$ ipython --no-banner

In [1]: import numpy as np

In [2]: np.set_printoptions(precision=1, suppress=True, linewidth=140, floatmode="fixed")

In [3]: def rd(a):
   ...:     return np.round(a, 1) + 0
   ...: 

In [4]: K = np.load("out16.npy")

In [5]: print(K)
[[ 1 -1  1 -1]
 [ 1  0  0  0]
 [ 1  1  1  1]
 [ 1  2  4  8]]

In [6]: print(np.kron(np.eye(2, dtype=int), K))
[[ 1 -1  1 -1  0  0  0  0]
 [ 1  0  0  0  0  0  0  0]
 [ 1  1  1  1  0  0  0  0]
 [ 1  2  4  8  0  0  0  0]
 [ 0  0  0  0  1 -1  1 -1]
 [ 0  0  0  0  1  0  0  0]
 [ 0  0  0  0  1  1  1  1]
 [ 0  0  0  0  1  2  4  8]]

In [7]: print(rd(np.linalg.det(K.T)))
12.0

In [8]: print(np.einsum("ii->", K))
10

In [9]: print(rd(np.poly(K)))
[  1.0 -10.0  14.0  -2.0  12.0]

In [10]: print(np.einsum("ij,ji->", K, K))
72

In [11]: x = np.array([-3, 1, -3, 1])

In [12]: y = K @ x

In [13]: print(y)
[-8 -3 -4 -5]

In [14]: print(rd(np.linalg.solve(K, K[:, 2])))
[0.0 0.0 1.0 0.0]

In [15]: print(rd(np.linalg.solve(K, y + K[:, 0])))
[-2.0  1.0 -3.0  1.0]

In [16]: print(rd(np.linalg.solve(K, y)))
[-3.0  1.0 -3.0  1.0]

In [17]: print(rd(np.linalg.solve(K, -3 * y)))
[ 9.0 -3.0  9.0 -3.0]

In [18]: M2 = np.array([[3, -5], [-5, -4], [1, -4], [-4, 0]])

In [19]: print(K @ M2)
[[ 13  -5]
 [  3  -5]
 [ -5 -13]
 [-35 -29]]

In [20]: print(np.einsum("ik,kj->ji", K, M2))
[[ 13   3  -5 -35]
 [ -5  -5 -13 -29]]

In [21]: print(np.einsum("ij,ij->i", K, K))
[ 4  1  4 85]

In [22]: M2 = np.linalg.inv(K)

In [23]: print(rd(M2))
[[ 0.0  1.0  0.0  0.0]
 [-0.3 -0.5  1.0 -0.2]
 [ 0.5 -1.0  0.5  0.0]
 [-0.2  0.5 -0.5  0.2]]

In [24]: print(np.allclose(M2, K.T))
False

In [25]: print(rd(np.linalg.inv(M2)))
[[ 1.0 -1.0  1.0 -1.0]
 [ 1.0  0.0  0.0  0.0]
 [ 1.0  1.0  1.0  1.0]
 [ 1.0  2.0  4.0  8.0]]

In [26]: print((np.abs(M2) > 1e-9).astype(int))
[[0 1 0 0]
 [1 1 1 1]
 [1 1 1 0]
 [1 1 1 1]]

In [27]: W0 = np.load("layer0.npy")

In [28]: print(W0)
[[6.0 1.0 1.0 1.0 1.0]
 [1.0 6.0 1.0 1.0 1.0]
 [1.0 1.0 6.0 1.0 1.0]
 [1.0 1.0 1.0 6.0 1.0]
 [1.0 1.0 1.0 1.0 6.0]]

In [29]: # equal to its transpose

In [30]: gram = K.T @ K

In [31]: print(rd(np.linalg.eigvalsh(gram)[::-1]))
[88.0  4.5  1.2  0.3]

In [32]: print(np.diag(gram))
[ 4  6 18 66]

In [33]: x = np.array([1, -2, 1, -2, 0])

In [34]: y = W0 @ x

In [35]: b, lr = np.zeros(5), 1 / np.linalg.norm(W0, 2) ** 2

In [36]: for i in range(250):
    ...:     b -= lr * W0.T @ (W0 @ b - y)
    ...:     if i % 50 == 0: print(i, round(np.linalg.norm(W0 @ b - y), 1))
    ...: 
0 11.4
50 0.0
100 0.0
150 0.0
200 0.0

In [37]: print(rd(np.linalg.cond(W0)))
2.0

In [38]: print(rd(np.linalg.norm(K[1] - K[2])))
1.7

In [39]: rng = np.random.default_rng(12593)

In [40]: labels = rng.permutation(5)

In [41]: print(labels)
[0 2 1 4 3]

In [42]: M2 = W0[labels][:, labels]

In [43]: print(M2)
[[6.0 1.0 1.0 1.0 1.0]
 [1.0 6.0 1.0 1.0 1.0]
 [1.0 1.0 6.0 1.0 1.0]
 [1.0 1.0 1.0 6.0 1.0]
 [1.0 1.0 1.0 1.0 6.0]]

In [44]: print(np.allclose(M2, W0))
True

In [45]: print(rd(np.linalg.det(2 * W0)), rd(np.linalg.det(W0)))
200000.0 6250.0

In [46]: print(rd(np.linalg.eigvals(W0).sum().real))
30.0

In [47]: print(np.einsum("ii->", W0))
30.0

In [48]: feats = np.load("run17.npy")

In [49]: print(feats)
[[0.0 0.0 0.0 8.0 5.0 9.0]
 [0.0 0.0 0.0 0.0 8.0 8.0]
 [0.0 0.0 0.0 1.0 0.0 9.0]
 [8.0 0.0 1.0 0.0 0.0 0.0]
 [5.0 8.0 0.0 0.0 0.0 0.0]
 [9.0 8.0 9.0 0.0 0.0 0.0]]

In [50]: # symmetric

In [51]: print(np.trace(feats))
0.0

In [52]: print(rd(np.linalg.det(feats)))
-295936.0

In [53]: print(rd(np.sort(np.abs(np.linalg.eigvals(feats)))))
[ 5.1  5.1  5.9  5.9 17.8 17.8]

In [54]: print(np.allclose(feats, feats.T))
True

In [55]: print(np.allclose(feats @ feats.T, feats.T @ feats))
True

In [56]: print(rd(np.abs(np.linalg.eigvals(feats)).max()))
17.8

In [57]: print(feats.reshape(-1, 2))
[[0.0 0.0]
 [0.0 8.0]
 [5.0 9.0]
 [0.0 0.0]
 [0.0 0.0]
 [8.0 8.0]
 [0.0 0.0]
 [0.0 1.0]
 [0.0 9.0]
 [8.0 0.0]
 [1.0 0.0]
 [0.0 0.0]
 [5.0 8.0]
 [0.0 0.0]
 [0.0 0.0]
 [9.0 8.0]
 [9.0 0.0]
 [0.0 0.0]]

In [58]: blk = feats.reshape(6, 2, -1)

In [59]: print(np.swapaxes(blk, 1, 2)[0])
[[0.0 8.0]
 [0.0 5.0]
 [0.0 9.0]]

In [60]: print(np.einsum("ihd,ihd->ih", blk, blk))
[[  0.0 170.0]
 [  0.0 128.0]
 [  0.0  82.0]
 [ 65.0   0.0]
 [ 89.0   0.0]
 [226.0   0.0]]

In [61]: print(np.einsum("ihd,jhd->hij", blk, blk).shape)
(2, 6, 6)

In [62]: print(blk.sum(axis=1))
[[8.0 5.0 9.0]
 [0.0 8.0 8.0]
 [1.0 0.0 9.0]
 [8.0 0.0 1.0]
 [5.0 8.0 0.0]
 [9.0 8.0 9.0]]

In [63]: O, vecs = np.linalg.qr(feats[:, :4])[0], np.linalg.qr(feats[:, 4:])[0]

In [64]: s = np.linalg.svd(O.T @ vecs, compute_uv=False)

In [65]: print(rd(np.linalg.norm(O @ O.T - vecs @ vecs.T, 2)))
1.0

In [66]: F = np.array([[1.1, 0.3, -0.6, 1.6, -0.6, 1.1, -0.3],
    ...:     [-0.7, 0.6, -0.4, -0.2, -1.2, 1.0, 1.6],
    ...:     [0.5, -1.2, 0.0, -1.6, 0.7, 0.5, 0.2],
    ...:     [1.0, -1.1, 1.3, 0.5, -0.6, 0.4, -1.2],
    ...:     [1.0, -1.1, 0.6, -1.8, 0.8, 0.2, 1.0]])

In [67]: F[:, 2] *= 20

In [68]: print(F)
[[  1.1   0.3 -12.0   1.6  -0.6   1.1  -0.3]
 [ -0.7   0.6  -8.0  -0.2  -1.2   1.0   1.6]
 [  0.5  -1.2   0.0  -1.6   0.7   0.5   0.2]
 [  1.0  -1.1  26.0   0.5  -0.6   0.4  -1.2]
 [  1.0  -1.1  12.0  -1.8   0.8   0.2   1.0]]

In [69]: # column 2 is much longer than the rest

In [70]: blk = np.stack([F, -3 * F, F[::-1]])

In [71]: print(np.linalg.matrix_rank(blk.reshape(3, -1)))
2

In [72]: print(np.linalg.matrix_rank(blk))
[5 5 5]

In [73]: print(rd(np.linalg.norm(blk, axis=(1, 2))))
[32.5 97.5 32.5]

In [74]: th = np.radians(36)

In [75]: Rm = np.eye(7)

In [76]: Rm[6, 6] = Rm[0, 0] = np.cos(th)

In [77]: Rm[6, 0], Rm[0, 6] = -np.sin(th), np.sin(th)

In [78]: print(rd(Rm))
[[ 0.8  0.0  0.0  0.0  0.0  0.0  0.6]
 [ 0.0  1.0  0.0  0.0  0.0  0.0  0.0]
 [ 0.0  0.0  1.0  0.0  0.0  0.0  0.0]
 [ 0.0  0.0  0.0  1.0  0.0  0.0  0.0]
 [ 0.0  0.0  0.0  0.0  1.0  0.0  0.0]
 [ 0.0  0.0  0.0  0.0  0.0  1.0  0.0]
 [-0.6  0.0  0.0  0.0  0.0  0.0  0.8]]

In [79]: M2 = F @ Rm.T

In [80]: print(rd(M2))
[[  0.7   0.3 -12.0   1.6  -0.6   1.1  -0.9]
 [  0.4   0.6  -8.0  -0.2  -1.2   1.0   1.7]
 [  0.5  -1.2   0.0  -1.6   0.7   0.5  -0.1]
 [  0.1  -1.1  26.0   0.5  -0.6   0.4  -1.6]
 [  1.4  -1.1  12.0  -1.8   0.8   0.2   0.2]]

In [81]: print(rd(np.abs(M2 - F).max(axis=0)))
[1.1 0.0 0.0 0.0 0.0 0.0 0.8]

In [82]: print(rd(np.linalg.svd(F, compute_uv=False)), rd(np.linalg.svd(M2, compute_uv=False)))
[32.1  3.5  2.3  2.2  0.8] [32.1  3.5  2.3  2.2  0.8]

In [83]: print(np.allclose(np.linalg.norm(F, axis=1), np.linalg.norm(M2, axis=1)))
True

In [84]: print(np.allclose(F @ F.T, M2 @ M2.T))
True

In [85]: M2 = F / np.sqrt((F ** 2).mean(axis=1, keepdims=True))

In [86]: print(rd(M2[1]))
[-0.2  0.2 -2.5 -0.1 -0.4  0.3  0.5]

In [87]: print(np.linalg.matrix_rank(M2) == np.linalg.matrix_rank(F))
True

In [88]: print(np.linalg.matrix_rank(F - F.mean(axis=1, keepdims=True)))
5

In [89]: W1 = np.array([[2, -3, -7, -1],
    ...:     [-6, 3, 3, -6],
    ...:     [-4, -1, -7, 7],
    ...:     [5, 3, -8, 1],
    ...:     [-7, -8, -6, -5],
    ...:     [8, 6, -7, -8],
    ...:     [-8, 0, 1, 1]])

In [90]: b = np.array([-1, -3, 2, 2])

In [91]: act = np.maximum(F @ W1 + b, 0)

In [92]: print((act > 0).mean(axis=0))
[0.4 0.4 0.6 0.4]

In [93]: print((act > 0).astype(int))
[[1 1 1 0]
 [1 1 1 0]
 [0 0 1 0]
 [0 0 0 1]
 [0 0 0 1]]

In [94]: print(np.linalg.matrix_rank(act))
4

In [95]: basis = np.array([[1, 0, 2], [3, -3, 3], [2, -1, -3], [-1, -1, 2]])

In [96]: print(W1 @ basis)
[[-20  17  14]
 [ 15  -6 -24]
 [-28   3  24]
 [ -3  -2  45]
 [-38  35 -30]
 [ 20  -3  39]
 [ -7  -2 -17]]

In [97]: print((act @ basis).round(6).argmax(axis=1))
[0 0 0 2 2]
